>>> import numpy as np
>>> from numpy import linalg as LA
>>> np.set_printoptions(precision=3, suppress=True, linewidth=100)
>>> mat = np.load("a.npy")
>>> mat
array([[  6.891,  -5.648, -12.178],
       [  4.31 ,  -2.806,  -6.793],
       [  2.97 ,  -1.661,  -4.461],
       [  1.887,  -0.933,  -2.843],
       [  0.364,  -0.279,  -1.001],
       [ -0.042,  -0.044,  -0.093],
       [  0.036,   0.035,   0.067],
       [  7.684,  11.605,  16.048],
       [  9.326,  15.012,  20.746],
       [ 11.09 ,  18.944,  26.189]])
>>> out = mat / LA.norm(mat, axis=1, keepdims=True)
>>> cov = out @ out.T
>>> np.argwhere(np.triu(np.abs(cov) > 0.95, 1))
array([[0, 1],
       [0, 2],
       [0, 3],
       [0, 4],
       [1, 2],
       [1, 3],
       [1, 4],
       [2, 3],
       [2, 4],
       [3, 4],
       [5, 6],
       [5, 7],
       [5, 8],
       [5, 9],
       [6, 7],
       [6, 8],
       [6, 9],
       [7, 8],
       [7, 9],
       [8, 9]])
>>> LA.norm(out, axis=1)
array([1., 1., 1., 1., 1., 1., 1., 1., 1., 1.])
>>> round(float(np.degrees(np.arccos(np.clip(cov[9, 6], -1, 1)))), 3)
10.077
>>> (np.abs(cov) > 0.9).astype(int)
array([[1, 1, 1, 1, 1, 0, 0, 0, 0, 0],
       [1, 1, 1, 1, 1, 0, 0, 0, 0, 0],
       [1, 1, 1, 1, 1, 0, 0, 0, 0, 0],
       [1, 1, 1, 1, 1, 0, 0, 0, 0, 0],
       [1, 1, 1, 1, 1, 0, 0, 0, 0, 0],
       [0, 0, 0, 0, 0, 1, 1, 1, 1, 1],
       [0, 0, 0, 0, 0, 1, 1, 1, 1, 1],
       [0, 0, 0, 0, 0, 1, 1, 1, 1, 1],
       [0, 0, 0, 0, 0, 1, 1, 1, 1, 1],
       [0, 0, 0, 0, 0, 1, 1, 1, 1, 1]])
>>> x0 = np.array([3, 2, 2])
>>> target = mat @ x0
>>> print(np.round(LA.pinv(mat) @ mat, 3) + 0)
[[1. 0. 0.]
 [0. 1. 0.]
 [0. 0. 1.]]
>>> LA.solve(mat.T @ mat, mat.T @ target)
array([3., 2., 2.])
>>> target
array([-14.979,  -6.268,  -3.334,  -1.891,  -1.468,  -0.4  ,   0.312,  78.358,  99.494, 123.536])
>>> rng = np.random.default_rng(87)
>>> target = target + 0.02 * rng.normal(size=10)
>>> target
array([-14.969,  -6.271,  -3.324,  -1.86 ,  -1.481,  -0.412,   0.328,  78.359,  99.526, 123.515])
>>> coef, *_ = LA.lstsq(mat, target)
>>> round(LA.norm(target - mat @ coef), 3)
np.float64(0.054)
>>> [round(float(LA.norm(LA.solve(mat.T @ mat + lam * np.eye(3), mat.T @ target))), 2) for lam in (0, 1, 10, 100)]
[4.12, 4.12, 4.05, 3.65]
>>> coef
array([3.001, 2.001, 1.999])
>>> np.round(mat.T @ (target - mat @ coef), 3) + 0
array([0., 0., 0.])
>>> out = np.array([[0, 2, 1], [3, 1, 2], [0, 2, 1]])
>>> LA.matrix_rank(np.vstack([mat, out.T]))
np.int64(3)
>>> np.vstack([mat, out.T]).shape
(13, 3)
>>> out = np.c_[mat[:, :1] @ np.array([[0]]), np.array([2, 3, 0, -1, -5, -9, -9, 3, 7, 3])]
>>> out
array([[ 0.,  2.],
       [ 0.,  3.],
       [ 0.,  0.],
       [ 0., -1.],
       [ 0., -5.],
       [ 0., -9.],
       [ 0., -9.],
       [ 0.,  3.],
       [ 0.,  7.],
       [ 0.,  3.]])
>>> LA.norm(out - mat @ LA.lstsq(mat, out)[0], axis=0)
array([ 0.   , 13.852])
>>> print(LA.norm(LA.qr(mat)[0].T @ out, axis=0) ** 2 / ((out ** 2).sum(axis=0) + 1e-12))
[0.    0.284]
>>> LA.lstsq(mat, out[:, 0])[0]
array([0., 0., 0.])
>>> LA.matrix_rank(np.c_[mat, out])
np.int64(4)
>>> Xs = mat - mat.mean(axis=0)
>>> vecs = LA.svd(Xs)[2][:2]
>>> out = Xs - Xs @ vecs.T @ vecs
>>> out.std(axis=0)
array([0.024, 0.096, 0.058])
>>> print(np.round(LA.norm(out) / LA.norm(Xs), 3))
0.008
>>> (Xs @ vecs.T).std(axis=0)
array([14.786,  2.798])
>>> LA.norm(out, axis=1).round(6).argmax()
np.int64(7)
>>> E = np.array([[0.0, -3.0, 0.0], [-3.0, -1.0, -3.0], [0.0, -3.0, -2.0]])
>>> out = E + rng.integers(-2, 3, (3, 2)) @ rng.integers(-2, 3, (2, 3))
>>> out
array([[ 3., -5.,  3.],
       [-9., -5., -3.],
       [-4., -3., -4.]])
>>> np.round(LA.svd(out - E, compute_uv=False), 3) + 0
array([8.437, 4.776, 0.   ])
>>> LA.matrix_rank(out - E, tol=1e-8)
np.int64(2)
>>> cov = E.T @ E
>>> np.trace(cov), (E ** 2).sum()
(np.float64(41.0), np.float64(41.0))
>>> LA.svd(E, compute_uv=False) ** 2
array([28.718, 11.282,  1.   ])
>>> f = np.array([0, 3, 3])
>>> A = np.outer(rng.normal(size=12), f) + 0.02 * rng.normal(size=(12, 3))
>>> A
array([[-0.015,  1.748,  1.772],
       [-0.001, -4.111, -4.115],
       [-0.024,  2.151,  2.156],
       [-0.008, -1.217, -1.202],
       [-0.014, -2.212, -2.208],
       [ 0.002, -1.04 , -0.971],
       [-0.008, -4.004, -4.024],
       [-0.009, -2.585, -2.575],
       [ 0.043, -3.28 , -3.314],
       [ 0.006,  2.24 ,  2.242],
       [ 0.015,  2.652,  2.642],
       [ 0.002, -3.538, -3.558]])
>>> Xs = A - A.mean(axis=0)
>>> Uu, sv, vt = LA.svd(Xs, full_matrices=False)
>>> (np.sign(Uu[:, 0]) == np.sign(Uu[0, 0])).astype(int)
array([1, 0, 1, 0, 0, 1, 0, 0, 0, 1, 1, 0])
>>> np.round(Xs.mean(axis=0), 3) + 0
array([0., 0., 0.])
>>> lab = A[:, 0] > np.median(A[:, 0])
>>> f = A[lab].mean(axis=0) - A[~lab].mean(axis=0)
>>> np.argsort(-np.abs(f).round(6), kind="stable")
array([2, 1, 0])
>>> print(lab.astype(int))
[0 1 0 0 0 1 0 0 1 1 1 1]
>>> np.round((((A - A.mean(axis=0)) @ f > 0) == lab).mean(), 3)
np.float64(0.417)
>>> f
array([ 0.024, -0.16 , -0.165])
